% ipython --no-banner

In [1]: import numpy as np

In [2]: np.set_printoptions(precision=1, suppress=True, linewidth=120)

In [3]: rd = lambda a: np.round(a, 1) + 0

In [4]: J = np.array([[3, 0, -5, -3], [4, -4, 4, -4], [-1, 1, 4, 0], [0, -5, 4, -2]])

In [5]: J[:, 3] = 4 * J[:, 0]

In [6]: J
Out[6]: 
array([[ 3,  0, -5, 12],
       [ 4, -4,  4, 16],
       [-1,  1,  4, -4],
       [ 0, -5,  4,  0]])

In [7]: vec = np.array([5, 5, 0, 1])

In [8]: a = np.maximum(J @ vec, 0)

In [9]: np.flatnonzero(a > 1e-9)
Out[9]: array([0, 1])

In [10]: a
Out[10]: array([27, 16,  0,  0])

In [11]: np.maximum(J @ vec, 0) - np.maximum(-J @ vec, 0)
Out[11]: array([ 27,  16,  -4, -25])

In [12]: np.maximum(J @ (3 * vec), 0)
Out[12]: array([81, 48,  0,  0])

In [13]: U, sv, vt = np.linalg.svd(J)

In [14]: np.argmax(sv[:-1] / (sv[1:] + 1e-6)) + 1
Out[14]: np.int64(3)

In [15]: B = U[:, :3] @ np.diag(sv[:3]) @ vt[:3]

In [16]: rd(np.linalg.norm(J - B) / np.linalg.norm(J))
Out[16]: np.float64(0.0)

In [17]: rd(B)
Out[17]: 
array([[ 3.,  0., -5., 12.],
       [ 4., -4.,  4., 16.],
       [-1.,  1.,  4., -4.],
       [ 0., -5.,  4.,  0.]])

In [18]: np.linalg.matrix_rank(J, rtol=0.05)
Out[18]: np.int64(3)

In [19]: arr = np.load("dump.npy")

In [20]: arr
Out[20]: 
array([[ -0.3,  10.8,   0.6],
       [ -1. ,  -6.1,   0.6],
       [  3.8,  -3.2,  -2.5],
       [  0.2,   4.2,   0. ],
       [ -1.2, -10.3,   0.6],
       [ -3.6,   3.2,   2.6],
       [  4.6,  -1.3,  -3.1],
       [  2.2,  -6.9,  -1.5],
       [ -3.7,  -1.1,   2.7],
       [  0.9,   6.1,  -0.5],
       [ -3.6,   3.2,   2.7],
       [ -2.2,  -5.8,   1.4],
       [ -0.1,  -4.3,   0. ],
       [  1.2,  -8.7,  -1.1],
       [ -0.3, -12.6,   0.2],
       [ -4.5,   1.3,   3. ],
       [ -0.8,  -1.9,   0.6],
       [ -3.8,   3.2,   2.6],
       [ -0.1,  -0.1,   0.1],
       [ -1.5,  -3.7,   0.9],
       [  0.1,   4.3,   0.1],
       [  2.5,   5.8,  -1.4],
       [  2.2,  -2.7,  -1.6],
       [  3.1,  -0.9,  -2.1]])

In [21]: B = np.c_[arr[:, :2] @ np.array([[1, 1], [2, 0]]), np.array([0, 1, 1, -1, -2, -2, -3, -3, -3, 2, -1, 2, 3, 3, -1, 0, 1, -1, 3, 3, 1, -2, 1, 2])]

In [22]: rd(B)
Out[22]: 
array([[ 21.3,  -0.3,   0. ],
       [-13.2,  -1. ,   1. ],
       [ -2.6,   3.8,   1. ],
       [  8.6,   0.2,  -1. ],
       [-21.8,  -1.2,  -2. ],
       [  2.8,  -3.6,  -2. ],
       [  2. ,   4.6,  -3. ],
       [-11.6,   2.2,  -3. ],
       [ -5.9,  -3.7,  -3. ],
       [ 13.1,   0.9,   2. ],
       [  2.8,  -3.6,  -1. ],
       [-13.8,  -2.2,   2. ],
       [ -8.7,  -0.1,   3. ],
       [-16.2,   1.2,   3. ],
       [-25.5,  -0.3,  -1. ],
       [ -1.9,  -4.5,   0. ],
       [ -4.6,  -0.8,   1. ],
       [  2.6,  -3.8,  -1. ],
       [ -0.3,  -0.1,   3. ],
       [ -8.9,  -1.5,   3. ],
       [  8.7,   0.1,   1. ],
       [ 14.1,   2.5,  -2. ],
       [ -3.2,   2.2,   1. ],
       [  1.3,   3.1,   2. ]])

In [23]: np.linalg.matrix_rank(np.c_[arr, B])
Out[23]: np.int64(4)

In [24]: np.linalg.matrix_rank(B)
Out[24]: np.int64(3)

In [25]: rd(np.linalg.norm(np.linalg.qr(arr)[0].T @ B, axis=0) ** 2 / ((B ** 2).sum(axis=0) + 1e-12))
Out[25]: array([1. , 1. , 0.2])

In [26]: rng = np.random.default_rng(21032)

In [27]: B = arr + rng.integers(-2, 3, (24, 2)) @ rng.integers(-2, 3, (2, 3))

In [28]: rd(B)
Out[28]: 
array([[ -2.3,   8.8,  -0.4],
       [ -5. ,  -4.1,  -1.4],
       [  3.8,  -2.2,  -2.5],
       [  2.2,   4.2,   1. ],
       [ -5.2, -10.3,  -1.4],
       [ -1.6,   3.2,   3.6],
       [  4.6,  -0.3,  -3.1],
       [  6.2,  -5.9,   0.5],
       [ -3.7,  -1.1,   2.7],
       [  4.9,   7.1,   1.5],
       [ -1.6,   4.2,   3.7],
       [  1.8,  -7.8,   3.4],
       [ -2.1,  -6.3,  -1. ],
       [ -2.8,  -9.7,  -3.1],
       [ -2.3, -14.6,  -0.8],
       [ -6.5,   1.3,   2. ],
       [ -2.8,  -1.9,  -0.4],
       [ -7.8,   1.2,   0.6],
       [ -0.1,  -0.1,   0.1],
       [  2.5,  -5.7,   2.9],
       [ -1.9,   5.3,  -0.9],
       [  6.5,   5.8,   0.6],
       [ -1.8,  -0.7,  -3.6],
       [  7.1,   1.1,  -0.1]])

In [29]: np.linalg.matrix_rank(B - arr, tol=1e-8)
Out[29]: np.int64(2)

In [30]: rd(B - arr)
Out[30]: 
array([[-2., -2., -1.],
       [-4.,  2., -2.],
       [ 0.,  1.,  0.],
       [ 2.,  0.,  1.],
       [-4.,  0., -2.],
       [ 2.,  0.,  1.],
       [ 0.,  1.,  0.],
       [ 4.,  1.,  2.],
       [ 0.,  0.,  0.],
       [ 4.,  1.,  2.],
       [ 2.,  1.,  1.],
       [ 4., -2.,  2.],
       [-2., -2., -1.],
       [-4., -1., -2.],
       [-2., -2., -1.],
       [-2.,  0., -1.],
       [-2.,  0., -1.],
       [-4., -2., -2.],
       [ 0.,  0.,  0.],
       [ 4., -2.,  2.],
       [-2.,  1., -1.],
       [ 4.,  0.,  2.],
       [-4.,  2., -2.],
       [ 4.,  2.,  2.]])
